$ python3 -q
>>> import numpy as np
>>> np.set_printoptions(suppress=True, linewidth=200)
>>> rng = np.random.default_rng(30)
>>> ang = np.sort(rng.uniform(-2, 2, 18))
>>> m1 = np.c_[ang, ang ** 2, ang ** 3] @ np.array([[8, 1, 3], [4, 8, 7], [3, 5, 8]])
>>> m1.round(3)
array([[-15.422,  -2.042, -20.978],
       [-14.164,  -1.094, -18.083],
       [ -7.528,   1.976,  -4.795],
       [ -6.994,   2.   ,  -3.991],
       [ -4.629,   1.488,  -1.385],
       [ -2.976,   0.67 ,  -0.64 ],
       [ -2.782,   0.574,  -0.598],
       [ -2.015,   0.246,  -0.47 ],
       [ -0.645,  -0.031,  -0.207],
       [  3.616,   1.686,   2.433],
       [  3.665,   1.722,   2.478],
       [  4.606,   2.461,   3.415],
       [  6.515,   4.192,   5.588],
       [ 14.381,  13.212,  16.992],
       [ 16.79 ,  16.322,  20.984],
       [ 18.499,  18.59 ,  23.911],
       [ 29.945,  34.658,  44.972],
       [ 35.736,  43.166,  56.297]])
>>> vec = np.array([-5, -5, -1])
>>> target = m1 @ vec
>>> np.round(np.linalg.solve(m1.T @ m1, m1.T @ target), 3)
array([-5., -5., -1.])
>>> try:
...     np.linalg.solve(m1, target)
... except np.linalg.LinAlgError as e:
...     print(e)
... 
Last 2 dimensions of the array must be square
>>> target = target + 0.1 * rng.normal(size=18)
>>> target.round(3)
array([ 108.288,   94.356,   32.593,   28.794,   17.122,   12.115,   11.553,    9.16 ,    3.562,  -28.893,  -29.465,  -38.838,  -59.183, -154.976, -186.664, -209.41 , -368.094, -450.818])
>>> c, *_ = np.linalg.lstsq(m1, target)
>>> [round(float(np.linalg.norm(np.linalg.solve(m1.T @ m1 + lam * np.eye(3), m1.T @ target))), 2) for lam in (0, 1, 10, 100)]
[7.14, 7.1, 6.75, 5.9]
>>> c.round(3)
array([-4.999, -5.005, -0.998])
>>> np.round(m1.T @ (target - m1 @ c), 3) + 0
array([0., 0., 0.])
>>> vec = np.array([-6, -9, 6])
>>> np.linalg.norm(m1 @ vec) <= np.linalg.norm(m1, 2) * np.linalg.norm(vec) + 1e-9
np.True_
>>> np.round(m1 @ np.eye(3)[1], 3)
array([-2.042, -1.094,  1.976,  2.   ,  1.488,  0.67 ,  0.574,  0.246, -0.031,  1.686,  1.722,  2.461,  4.192, 13.212, 16.322, 18.59 , 34.658, 43.166])
>>> vec @ m1
Traceback (most recent call last):
  File "<python-input-19>", line 1, in <module>
    vec @ m1
    ~~~~^~~~
ValueError: matmul: Input operand 1 has a mismatch in its core dimension 0, with gufunc signature (n?,k),(k,m?)->(n?,m?) (size 18 is different from 3)
>>> np.sign((m1 @ vec).round(6))
array([-1., -1., -1.,  1.,  1.,  1.,  1.,  1.,  1., -1., -1., -1., -1., -1., -1., -1., -1., -1.])
>>> data = np.load("block5.npy")
>>> data
array([[-1,  0,  1,  2],
       [ 3,  4,  5,  6],
       [ 7,  8,  9, 10],
       [11, 12, 13, 14]])
>>> hat = np.triu(np.array([[5, -2, 2, -2], [-3, 5, -4, 0], [2, 3, -3, 2], [2, 3, 0, -1]]), 1) + np.eye(4)
>>> A2 = hat @ data @ np.linalg.inv(hat)
>>> np.linalg.matrix_rank(A2)
np.int64(2)
>>> A2
array([[ -15.,  -46., -171.,  294.],
       [ -25.,  -78., -293.,  502.],
       [  29.,   90.,  337., -578.],
       [  11.,   34.,  127., -218.]])
>>> U, s, Vt = np.linalg.svd(data)
>>> np.argmax(s[:-1] / (s[1:] + 1e-6)) + 1
np.int64(2)
>>> s.round(3) + 0
array([31.775,  2.518,  0.   ,  0.   ])
>>> A2 = U[:, :2] @ np.diag(s[:2]) @ Vt[:2]
>>> round(float(np.linalg.norm(data - A2, 2)), 3), round(s[2], 3)
(0.0, np.float64(0.0))
>>> A2.round(3) + 0
array([[-1.,  0.,  1.,  2.],
       [ 3.,  4.,  5.,  6.],
       [ 7.,  8.,  9., 10.],
       [11., 12., 13., 14.]])
>>> np.linalg.matrix_rank(data, rtol=0.05)
np.int64(2)
>>> U, s, Vt = np.linalg.svd(data)
>>> vecs = Vt[:(s > 1e-8).sum()]
>>> vec = data[2] + -2 * data[3] + rng.integers(2) * np.eye(4)[1]
>>> vec
array([-15., -16., -17., -18.])
>>> np.round(np.diag(vecs.T @ vecs), 3)
array([0.7, 0.3, 0.3, 0.7])
>>> np.linalg.matrix_rank(np.vstack([data, vec]))
np.int64(2)
>>> u = np.array([0, -6, -6])
>>> np.polyval(u, data[0])
array([  0,  -6, -12, -18])
>>> A2 = np.array([[-2, 2], [-1, 2]])
>>> Z = np.array([[-2, 1], [-1, 0]])
>>> M = np.kron(A2, Z)
>>> M
array([[ 4, -2, -4,  2],
       [ 2,  0, -2,  0],
       [ 2, -1, -4,  2],
       [ 1,  0, -2,  0]])
>>> hat = np.triu(np.array([[2, 3, 1, 3], [1, 1, 2, 0], [3, 3, 3, 1], [1, 3, 0, 2]]), 1) + np.eye(4)
>>> A2 = hat @ M @ np.linalg.inv(hat)
>>> np.trace(A2), np.trace(M)
(np.float64(0.0), np.int64(0))
>>> round(float(np.linalg.det(A2)), 3)
4.0
>>> hat @ M - M @ hat
array([[ 11., -13., -16.,  -6.],
       [  4.,  -8., -10.,   0.],
       [  1.,  -6.,  -2.,  -2.],
       [  0.,  -3.,  -1.,  -1.]])
>>> np.linalg.matrix_rank(A2)
np.int64(4)
